In [1]: import numpy as np

In [2]: np.set_printoptions(precision=2, suppress=True, linewidth=120, legacy="1.25")

In [3]: def tidy(a):
   ...:     return np.round(a, 2) + 0
   ...: 

In [4]: m1 = np.loadtxt("sample6.csv", delimiter=",")

In [5]: m1
Out[5]: 
array([[ 0.,  0., -5.],
       [ 0.,  0.,  0.],
       [ 0., -5.,  0.]])

In [6]: # rank 2

In [7]: Uu, sv, VT = np.linalg.svd(m1)

In [8]: V = VT[:(sv > 1e-8).sum()]

In [9]: rng = np.random.default_rng(69)

In [10]: x0 = m1[1] + -1 * m1[2] + rng.integers(2) * np.eye(3)[0]

In [11]: x0
Out[11]: array([0., 5., 0.])

In [12]: np.diag(V.T @ V)
Out[12]: array([0., 1., 1.])

In [13]: np.allclose(V.T @ V @ x0, x0)
Out[13]: True

In [14]: V.T @ V
Out[14]: 
array([[0., 0., 0.],
       [0., 1., 0.],
       [0., 0., 1.]])

In [15]: r = np.linalg.matrix_rank(m1)

In [16]: r
Out[16]: 2

In [17]: N = np.linalg.svd(m1)[2][r:].T

In [18]: N[:, 0] / N[np.abs(N[:, 0]).round(6).argmax(), 0]
Out[18]: array([1., 0., 0.])

In [19]: N.shape
Out[19]: (3, 1)

In [20]: tidy(np.abs(np.linalg.eigvals(m1)).max())
Out[20]: 0.0

In [21]: (m1 + m1.T) / 2
Out[21]: 
array([[ 0. ,  0. , -2.5],
       [ 0. ,  0. , -2.5],
       [-2.5, -2.5,  0. ]])

In [22]: np.trace(m1)
Out[22]: 0.0

In [23]: assert m1 == m1.T
---------------------------------------------------------------------------
ValueError                                Traceback (most recent call last)
Cell In[23], line 1
----> 1 assert m1 == m1.T

ValueError: The truth value of an array with more than one element is ambiguous. Use a.any() or a.all()

In [24]: mat = np.loadtxt("test9.csv", delimiter=",")

In [25]: mat
Out[25]: 
array([[ 24., -24.,   8.,  32.,  24.],
       [  0.,   0.,   0.,   0.,   0.],
       [ 15., -15.,   5.,  20.,  15.],
       [ 15., -15.,   5.,  20.,  15.],
       [ 18., -18.,   6.,  24.,  18.],
       [ 27., -27.,   9.,  36.,  27.]])

In [26]: # column 4 repeats column 0

In [27]: tidy(np.linalg.svd(mat, compute_uv=False))
Out[27]: array([100.82,   0.  ,   0.  ,   0.  ,   0.  ])

In [28]: np.diff(mat, axis=0)
Out[28]: 
array([[-24.,  24.,  -8., -32., -24.],
       [ 15., -15.,   5.,  20.,  15.],
       [  0.,   0.,   0.,   0.,   0.],
       [  3.,  -3.,   1.,   4.,   3.],
       [  9.,  -9.,   3.,  12.,   9.]])

In [29]: np.unravel_index(np.abs(mat).argmax(), mat.shape)
Out[29]: (5, 3)

In [30]: np.linalg.matrix_rank(mat)
Out[30]: 1

In [31]: mat.sum(axis=1)
Out[31]: array([64.,  0., 40., 40., 48., 72.])

In [32]: tidy(np.linalg.norm(mat))
Out[32]: 100.82

In [33]: mat - mat[0]
Out[33]: 
array([[  0.,   0.,   0.,   0.,   0.],
       [-24.,  24.,  -8., -32., -24.],
       [ -9.,   9.,  -3., -12.,  -9.],
       [ -9.,   9.,  -3., -12.,  -9.],
       [ -6.,   6.,  -2.,  -8.,  -6.],
       [  3.,  -3.,   1.,   4.,   3.]])

In [34]: mat.shape
Out[34]: (6, 5)
